% ipython --no-banner

In [1]: import numpy as np

In [2]: import numpy.linalg as la

In [3]: np.set_printoptions(suppress=True, linewidth=200)

In [4]: def rd(a):
   ...:     return np.round(a, 2) + 0
   ...: 

In [5]: A = np.load("x.npy")

In [6]: A
Out[6]: 
array([[ 2, -1,  0, -1,  2,  0, -1],
       [ 0, -2,  2, -1,  1,  0,  2],
       [ 0,  0,  0,  0, -1,  0,  0],
       [ 0,  0,  0, -2,  1, -2,  1],
       [ 0,  0,  0,  0, -2, -1, -1],
       [ 0,  0,  0,  0,  0,  0, -2],
       [ 0,  0,  0,  0,  0,  0,  0]])

In [7]: Uu, s, VT = la.svd(A)

In [8]: np.argmax(s[:-1] / (s[1:] + 1e-6)) + 1
Out[8]: np.int64(6)

In [9]: other = Uu[:, :6] @ np.diag(s[:6]) @ VT[:6]

In [10]: rd(la.norm(A - other) / la.norm(A))
Out[10]: np.float64(0.0)

In [11]: rd(la.norm(A - other, 2)), s[6]
Out[11]: (np.float64(0.0), np.float64(0.0))

In [12]: rng = np.random.default_rng(24560)

In [13]: other = A + rng.integers(-2, 3, (7, 6)) @ rng.integers(-2, 3, (6, 7))

In [14]: other
Out[14]: 
array([[ 9, -2,  5, -5, -8, -4, -6],
       [-6,  0, 13, -1,  1,  8,  0],
       [ 2, -2,  6,  0,  4,  7, -5],
       [ 2,  6,  0,  2,  2, -2,  1],
       [ 5, 10, -6,  3,  3,  3,  0],
       [-5, -7, -8,  2,  2, -1, -2],
       [10,  4, -4,  2, -1,  1, -6]])

In [15]: la.matrix_rank(other - A, tol=1e-8)
Out[15]: np.int64(6)

In [16]: np.abs(other - A).sum(axis=1)
Out[16]: array([36, 29, 27, 13, 34, 25, 28])

In [17]: K = np.load("data.npy")

In [18]: K
Out[18]: 
array([[ 9, 18,  9,  6,  0],
       [ 7, 11, 12,  7,  0],
       [ 0,  0, 12,  0,  0],
       [ 6,  0,  0,  6, 14],
       [10,  0,  0, 11, 12],
       [ 6,  0,  0,  4,  6],
       [ 0,  0, 12,  0,  0],
       [17, 16,  0, 13, 13],
       [11, 20,  3,  6,  0],
       [ 4,  8,  9,  2,  0],
       [ 0,  0,  9,  0,  0],
       [ 8,  7,  6,  8,  0],
       [ 0,  0,  0,  0, 12],
       [ 0,  6, 15,  0,  0],
       [ 0,  0,  0,  0, 19],
       [15, 24,  3, 11,  0],
       [13, 27, 12, 10,  0],
       [ 0,  0,  3,  0,  7],
       [ 0,  0,  3,  0,  0],
       [ 0,  0,  0,  0, 35]])

In [19]: G = np.cov(K, rowvar=False)

In [20]: np.median(K, axis=0)
Out[20]: array([5., 0., 3., 3., 0.])

In [21]: np.argsort(-K.std(axis=0).round(6), kind="stable")
Out[21]: array([4, 1, 0, 2, 3])

In [22]: np.argwhere(np.triu(np.abs(np.corrcoef(K.T)) > 0.8, 1))
Out[22]: 
array([[0, 1],
       [0, 3]])

In [23]: M = np.load("run3.npy")

In [24]: M
Out[24]: 
array([[ 2,  2,  2,  2,  2,  2],
       [ 2,  4,  4,  4,  4,  4],
       [ 2,  4,  6,  6,  6,  6],
       [ 2,  4,  6,  8,  8,  8],
       [ 2,  4,  6,  8, 10, 10],
       [ 2,  4,  6,  8, 10, 12]])

In [25]: la.matrix_power(M, 3)
Out[25]: 
array([[  728,  1408,  2000,  2472,  2800,  2968],
       [ 1408,  2728,  3880,  4800,  5440,  5768],
       [ 2000,  3880,  5528,  6848,  7768,  8240],
       [ 2472,  4800,  6848,  8496,  9648, 10240],
       [ 2800,  5440,  7768,  9648, 10968, 11648],
       [ 2968,  5768,  8240, 10240, 11648, 12376]])

In [26]: np.allclose(M @ M.T, M.T @ M)
Out[26]: True

In [27]: rd(np.abs(la.eigvals(M)).max())
Out[27]: np.float64(34.41)

In [28]: np.allclose(M, M.T)
Out[28]: True

In [29]: r0 = np.array([3, 0, 0])

In [30]: np.polyval(r0, M[3])
Out[30]: array([ 12,  48, 108, 192, 192, 192])

In [31]: np.array([np.convolve(row, r0, "same") for row in M])
Out[31]: 
array([[ 6,  6,  6,  6,  6,  0],
       [12, 12, 12, 12, 12,  0],
       [12, 18, 18, 18, 18,  0],
       [12, 18, 24, 24, 24,  0],
       [12, 18, 24, 30, 30,  0],
       [12, 18, 24, 30, 36,  0]])

In [32]: np.convolve(M[3], r0)
Out[32]: array([ 6, 12, 18, 24, 24, 24,  0,  0])

In [33]: r0 = np.array([3, 1, -5, 3, 2, 2])

In [34]: other = M + np.outer(r0, np.eye(6)[0])

In [35]: other
Out[35]: 
array([[ 5.,  2.,  2.,  2.,  2.,  2.],
       [ 3.,  4.,  4.,  4.,  4.,  4.],
       [-3.,  4.,  6.,  6.,  6.,  6.],
       [ 5.,  4.,  6.,  8.,  8.,  8.],
       [ 4.,  4.,  6.,  8., 10., 10.],
       [ 4.,  4.,  6.,  8., 10., 12.]])

In [36]: la.matrix_rank(la.inv(other) - la.inv(M), tol=1e-8)
Out[36]: np.int64(1)

In [37]: la.matrix_rank(other - M)
Out[37]: np.int64(1)

In [38]: Uu, s, VT = la.svd(M, full_matrices=False)

In [39]: rd(s / s[0])
Out[39]: array([1.  , 0.12, 0.05, 0.03, 0.02, 0.02])

In [40]: rd(np.sqrt((s ** 2).sum())), rd(la.norm(M))
Out[40]: (np.float64(34.7), np.float64(34.7))

In [41]: np.allclose(Uu * s @ VT, M)
Out[41]: True

In [42]: Uu.shape, s.shape, VT.shape
Out[42]: ((6, 6), (6,), (6, 6))

In [43]: rd(Uu.T @ M @ VT.T)
Out[43]: 
array([[34.41,  0.  ,  0.  ,  0.  ,  0.  ,  0.  ],
       [ 0.  ,  3.98,  0.  ,  0.  ,  0.  ,  0.  ],
       [ 0.  ,  0.  ,  1.55,  0.  ,  0.  ,  0.  ],
       [ 0.  ,  0.  ,  0.  ,  0.89,  0.  ,  0.  ],
       [ 0.  ,  0.  ,  0.  ,  0.  ,  0.64,  0.  ],
       [ 0.  ,  0.  ,  0.  ,  0.  ,  0.  ,  0.53]])

In [44]: rd(np.cumsum(s ** 2) / np.sum(s ** 2))
Out[44]: array([0.98, 1.  , 1.  , 1.  , 1.  , 1.  ])

In [45]: rd(VT @ VT.T)
Out[45]: 
array([[1., 0., 0., 0., 0., 0.],
       [0., 1., 0., 0., 0., 0.],
       [0., 0., 1., 0., 0., 0.],
       [0., 0., 0., 1., 0., 0.],
       [0., 0., 0., 0., 1., 0.],
       [0., 0., 0., 0., 0., 1.]])

In [46]: rd(Uu.T @ Uu)
Out[46]: 
array([[1., 0., 0., 0., 0., 0.],
       [0., 1., 0., 0., 0., 0.],
       [0., 0., 1., 0., 0., 0.],
       [0., 0., 0., 1., 0., 0.],
       [0., 0., 0., 0., 1., 0.],
       [0., 0., 0., 0., 0., 1.]])

In [47]: arr = np.array([[1, 0, 0, 0, 0, 0, 0],
    ...:     [-2, 1, 0, 0, 0, 0, 0],
    ...:     [3, -1, 1, 0, 0, 0, 0],
    ...:     [2, 1, 1, 1, 0, 0, 0],
    ...:     [0, -3, -1, -2, 1, 0, 0],
    ...:     [0, -1, -3, -2, -1, 1, 0],
    ...:     [-3, 3, -3, -2, -1, 2, 1]])

In [48]: other = la.inv(arr)

In [49]: rd(la.det(arr) * la.det(other))
Out[49]: np.float64(1.0)

In [50]: rd(other)
Out[50]: 
array([[ 1.,  0.,  0.,  0.,  0.,  0.,  0.],
       [ 2.,  1.,  0.,  0.,  0.,  0.,  0.],
       [-1.,  1.,  1.,  0.,  0.,  0.,  0.],
       [-3., -2., -1.,  1.,  0.,  0.,  0.],
       [-1.,  0., -1.,  2.,  1.,  0.,  0.],
       [-8.,  0.,  0.,  4.,  1.,  1.,  0.],
       [ 3., -4.,  0., -4., -1., -2.,  1.]])

In [51]: (np.abs(other) > 1e-9).astype(int)
Out[51]: 
array([[1, 0, 0, 0, 0, 0, 0],
       [1, 1, 0, 0, 0, 0, 0],
       [1, 1, 1, 0, 0, 0, 0],
       [1, 1, 1, 1, 0, 0, 0],
       [1, 0, 1, 1, 1, 0, 0],
       [1, 0, 0, 1, 1, 1, 0],
       [1, 1, 0, 1, 1, 1, 1]])

In [52]: rd(arr @ other)
Out[52]: 
array([[1., 0., 0., 0., 0., 0., 0.],
       [0., 1., 0., 0., 0., 0., 0.],
       [0., 0., 1., 0., 0., 0., 0.],
       [0., 0., 0., 1., 0., 0., 0.],
       [0., 0., 0., 0., 1., 0., 0.],
       [0., 0., 0., 0., 0., 1., 0.],
       [0., 0., 0., 0., 0., 0., 1.]])

In [53]: [int(la.matrix_rank(la.matrix_power(arr, p))) for p in range(1, 8)]
Out[53]: [7, 7, 7, 7, 7, 7, 7]

In [54]: la.matrix_rank(arr - arr[0, 0] * np.eye(7))
Out[54]: np.int64(6)

In [55]: T = np.stack([arr, 2 * arr, arr[::-1]])

In [56]: la.matrix_rank(T)
Out[56]: array([7, 7, 7])

In [57]: T.shape
Out[57]: (3, 7, 7)

In [58]: (T @ arr.T).shape
Out[58]: (3, 7, 7)

In [59]: rd(la.norm(T, axis=(1, 2)))
Out[59]: array([ 9.59, 19.18,  9.59])

In [60]: np.einsum("bij,cij->bc", T, T)
Out[60]: 
array([[ 92, 184,   3],
       [184, 368,   6],
       [  3,   6,  92]])

In [61]: rd(la.det(T))
Out[61]: array([  1., 128.,  -1.])

In [62]: T.sum(axis=0)
Out[62]: 
array([[  0,   3,  -3,  -2,  -1,   2,   1],
       [ -6,   2,  -3,  -2,  -1,   1,   0],
       [  9,  -6,   2,  -2,   1,   0,   0],
       [  8,   4,   4,   4,   0,   0,   0],
       [  3, -10,  -2,  -6,   3,   0,   0],
       [ -2,  -2,  -9,  -6,  -3,   3,   0],
       [ -8,   9,  -9,  -6,  -3,   6,   3]])

In [63]: G = arr.T @ arr

In [64]: np.allclose(G, G.T)
Out[64]: True

In [65]: rd(la.eigvalsh(G)[::-1])
Out[65]: array([54.2 , 26.11, 10.11,  1.34,  0.18,  0.04,  0.01])

In [66]: la.matrix_rank(G)
Out[66]: np.int64(7)

In [67]: np.diag(G)
Out[67]: array([27, 22, 21, 13,  3,  5,  1])

In [68]: rd(la.svd(arr, compute_uv=False) ** 2)
Out[68]: array([54.2 , 26.11, 10.11,  1.34,  0.18,  0.04,  0.01])

In [69]: J = np.loadtxt("out15.csv", delimiter=",")

In [70]: rd(J)
Out[70]: 
array([[-0.05,  0.05,  0.37,  0.16, -0.91],
       [ 0.83, -0.09,  0.48, -0.23,  0.1 ],
       [ 0.1 , -0.51,  0.1 ,  0.83,  0.15],
       [-0.52, -0.46,  0.61, -0.33,  0.2 ],
       [-0.16,  0.72,  0.5 ,  0.35,  0.31]])

In [71]: other = J / np.sqrt((J ** 2).mean(axis=1, keepdims=True))

In [72]: rd(la.norm(other, axis=1))
Out[72]: array([2.24, 2.24, 2.24, 2.24, 2.24])

In [73]: rd(J - J.mean(axis=1, keepdims=True))
Out[73]: 
array([[ 0.03,  0.13,  0.45,  0.24, -0.84],
       [ 0.61, -0.31,  0.26, -0.45, -0.12],
       [-0.03, -0.65, -0.04,  0.7 ,  0.02],
       [-0.42, -0.36,  0.71, -0.23,  0.3 ],
       [-0.5 ,  0.37,  0.15,  0.  , -0.03]])

In [74]: other = np.array([[0, 2, 0], [0, 0, 1]])

In [75]: C = np.kron(other, J)

In [76]: la.matrix_rank(C)
Out[76]: np.int64(10)

In [77]: vec = np.array([2, 4, 3, 8, 1])

In [78]: y = J @ vec

In [79]: rd(y)
Out[79]: array([ 1.55,  1.  ,  5.27, -3.48,  7.12])

In [80]: rd(la.solve(J, 4 * y))
Out[80]: array([ 8., 16., 12., 32.,  4.])

In [81]: rd(la.solve(J.T, J[2]))
Out[81]: array([0., 0., 1., 0., 0.])

In [82]: rd(la.solve(J, y + J[:, 3]))
Out[82]: array([2., 4., 3., 9., 1.])
